>>> import numpy as np
>>> np.set_printoptions(suppress=True, linewidth=100)
>>> tidy = lambda a: np.round(a, 3) + 0
>>> Y = np.array([[3, 1], [5, 0], [5, 1]])
>>> arr = np.tile(Y, (2, 3))
>>> print(arr)
[[3 1 3 1 3 1]
 [5 0 5 0 5 0]
 [5 1 5 1 5 1]
 [3 1 3 1 3 1]
 [5 0 5 0 5 0]
 [5 1 5 1 5 1]]
>>> left, sig, Vh = np.linalg.svd(arr)
>>> print(tidy(sig))
[18.99   2.322  0.     0.     0.     0.   ]
>>> Y = left[:, :2] @ np.diag(sig[:2]) @ Vh[:2]
>>> print(tidy(np.abs(arr - Y).max()))
0.0
>>> M = np.array([[-7, -1, 0, -5], [-3, 20, -1, 1], [3, 3, -4, 2], [-2, -5, 0, -5]])
>>> print(np.linalg.matrix_power(M, 3))
[[ -585  -114   -16  -591]
 [ -981  7756  -331   443]
 [  316   935   -87   441]
 [  -99 -1634    53  -408]]
>>> print(M @ M)
[[ 62  12   1  59]
 [-44 395 -16  28]
 [-46  35  13 -30]
 [ 39 -73   5  30]]
>>> print(np.allclose(M, M.T))
False
>>> print((M + M.T) / 2)
[[-7.  -2.   1.5 -3.5]
 [-2.  20.   1.  -2. ]
 [ 1.5  1.  -4.   1. ]
 [-3.5 -2.   1.  -5. ]]
>>> print(np.trace(M))
4
>>> print(tidy(np.abs(np.linalg.eigvals(M)).max()))
19.686
>>> print((M - M.T) / 2)
[[ 0.   1.  -1.5 -1.5]
 [-1.   0.  -2.   3. ]
 [ 1.5  2.   0.   1. ]
 [ 1.5 -3.  -1.   0. ]]
>>> W2 = np.sign(np.array([[3, 3, 5, 1], [1, 3, 1, 2], [3, 3, 5, 5], [3, 0, 1, 1]]))
>>> Y = (np.tril(W2, -1) + np.eye(4)) @ (np.triu(W2, 1) + np.eye(4))
>>> w = np.array([3, -2, 0, 3])
>>> K = np.rint(Y * w @ np.linalg.inv(Y)) + 0
>>> print(K)
[[ 5. -4. -1.  3.]
 [ 4. -5. -2.  6.]
 [ 1. -2. -5.  9.]
 [-1.  2. -7.  9.]]
>>> # rank 3
>>> print(np.linalg.cond(K) > 100)
True
>>> print(tidy(np.linalg.norm(K, 2) / np.linalg.norm(K)))
0.887
>>> print(np.abs(np.diag(np.linalg.qr(K)[1])) > 1e-9)
[ True  True  True False]
>>> print(np.linalg.lstsq(K[:-1].T, K[-1])[2])
3
>>> print(np.unique(K.round(6), axis=0).shape)
(4, 4)
>>> print(tidy(K @ np.linalg.pinv(K) @ K))
[[ 5. -4. -1.  3.]
 [ 4. -5. -2.  6.]
 [ 1. -2. -5.  9.]
 [-1.  2. -7.  9.]]
>>> print(tidy(np.trace(np.linalg.pinv(K) @ K)))
3.0
>>> blk = np.stack([M, -1 * M, M[::-1]])
>>> print((blk @ M.T).shape)
(3, 4, 4)
>>> print(blk.shape)
(3, 4, 4)
>>> print(np.einsum("bij,cij->bc", blk, blk))
[[ 578 -578  202]
 [-578  578 -202]
 [ 202 -202  578]]
>>> print(tidy(np.linalg.norm(blk, axis=(1, 2))))
[24.042 24.042 24.042]
>>> rng = np.random.default_rng(317)
>>> labels = rng.permutation(4)
>>> print(labels)
[0 1 2 3]
>>> Y = K[labels][:, labels]
>>> print(tidy(np.linalg.det(Y)), tidy(np.linalg.det(K[labels])))
0.0 0.0
>>> print(np.allclose(Y, K))
True
>>> print(np.diag(Y))
[ 5. -5. -5.  9.]
>>> print(Y)
[[ 5. -4. -1.  3.]
 [ 4. -5. -2.  6.]
 [ 1. -2. -5.  9.]
 [-1.  2. -7.  9.]]
>>> data = np.load("w.npy")
>>> print(data)
[[-6.  0.  0.]
 [ 0. -8.  7.]
 [ 0.  2. -4.]]
>>> # splits into 2 blocks
>>> print(tidy(np.linalg.det(data)))
-108.0
>>> print((data != 0).astype(int))
[[1 0 0]
 [0 1 1]
 [0 1 1]]
>>> print(np.flatnonzero(np.linalg.matrix_power((data != 0) + (data.T != 0) + np.eye(3), 3)[0]))
[0]
>>> Y = data / np.linalg.norm(data, axis=1, keepdims=True)
>>> C2 = Y @ Y.T
>>> print((np.abs(C2) > 0.9).astype(int))
[[1 0 0]
 [0 1 1]
 [0 1 1]]
>>> print(tidy(C2))
[[ 1.     0.     0.   ]
 [ 0.     1.    -0.926]
 [ 0.    -0.926  1.   ]]
>>> O, evecs = np.linalg.qr(C2[:, :2])[0], np.linalg.qr(C2[:, 2:])[0]
>>> sig = np.linalg.svd(O.T @ evecs, compute_uv=False)
>>> print(tidy(np.linalg.norm(O @ O.T - evecs @ evecs.T, 2)))
1.0
>>> O = data.astype(float).copy()
>>> for j in range(3):
...     O[:, j] -= O[:, :j] @ (O[:, :j].T @ O[:, j])
...     O[:, j] /= np.linalg.norm(O[:, j])
... 
>>> print(tidy(O))
[[-1.     0.     0.   ]
 [ 0.    -0.97  -0.243]
 [ 0.     0.243 -0.97 ]]
>>> print(tidy(O.T @ O))
[[1. 0. 0.]
 [0. 1. 0.]
 [0. 0. 1.]]
>>> w, evecs = np.linalg.eig(data)
>>> print(tidy(w))
[ -1.757 -10.243  -6.   ]
>>> print(tidy(np.sort(np.linalg.eigvals(data @ data))))
[  3.088  36.    104.912]
>>> J = np.loadtxt("data.csv", delimiter=",")
>>> print(tidy(J))
[[0.023 0.068 0.068 0.114]
 [0.068 0.205 0.205 0.341]
 [0.068 0.205 0.205 0.341]
 [0.114 0.341 0.341 0.568]]
>>> print(tidy(np.linalg.norm(J, "nuc")))
1.0
>>> print(tidy(np.linalg.norm(J) ** 2 / np.linalg.norm(J, 2) ** 2))
1.0
>>> print(tidy(J[0] @ J[3]))
0.114
>>> print(tidy(np.linalg.norm(J, axis=0)))
[0.151 0.452 0.452 0.754]
>>> print(tidy(np.linalg.norm(J, 2)))
1.0
>>> print(tidy(np.linalg.norm(J, 1)), tidy(np.linalg.norm(J, np.inf)))
1.364 1.364
>>> print(tidy(np.trace(np.linalg.pinv(J) @ J)))
1.0
>>> w, evecs = np.linalg.eigvalsh(J)
Traceback (most recent call last):
  File "<python-input-73>", line 1, in <module>
    w, evecs = np.linalg.eigvalsh(J)
    ^^^^^^^^
ValueError: too many values to unpack (expected 2)
>>> w, evecs = np.linalg.eigh(J)
>>> print(tidy(w))
[0. 0. 0. 1.]
>>> print((w > 1e-8).sum(), (w < -1e-8).sum())
1 0
>>> print(tidy(np.abs(evecs[:, -1])))
[0.151 0.452 0.452 0.754]
>>> print(tidy(evecs.T @ J @ evecs))
[[0. 0. 0. 0.]
 [0. 0. 0. 0.]
 [0. 0. 0. 0.]
 [0. 0. 0. 1.]]
>>> print(tidy(np.linalg.eigvalsh(J @ J)))
[0. 0. 0. 1.]
>>> print(tidy(evecs.T @ evecs))
[[1. 0. 0. 0.]
 [0. 1. 0. 0.]
 [0. 0. 1. 0.]
 [0. 0. 0. 1.]]
>>> print(np.abs(evecs[:, -1]).round(6).argmax())
3
>>> print(tidy(evecs @ np.diag(w) @ evecs.T))
[[0.023 0.068 0.068 0.114]
 [0.068 0.205 0.205 0.341]
 [0.068 0.205 0.205 0.341]
 [0.114 0.341 0.341 0.568]]
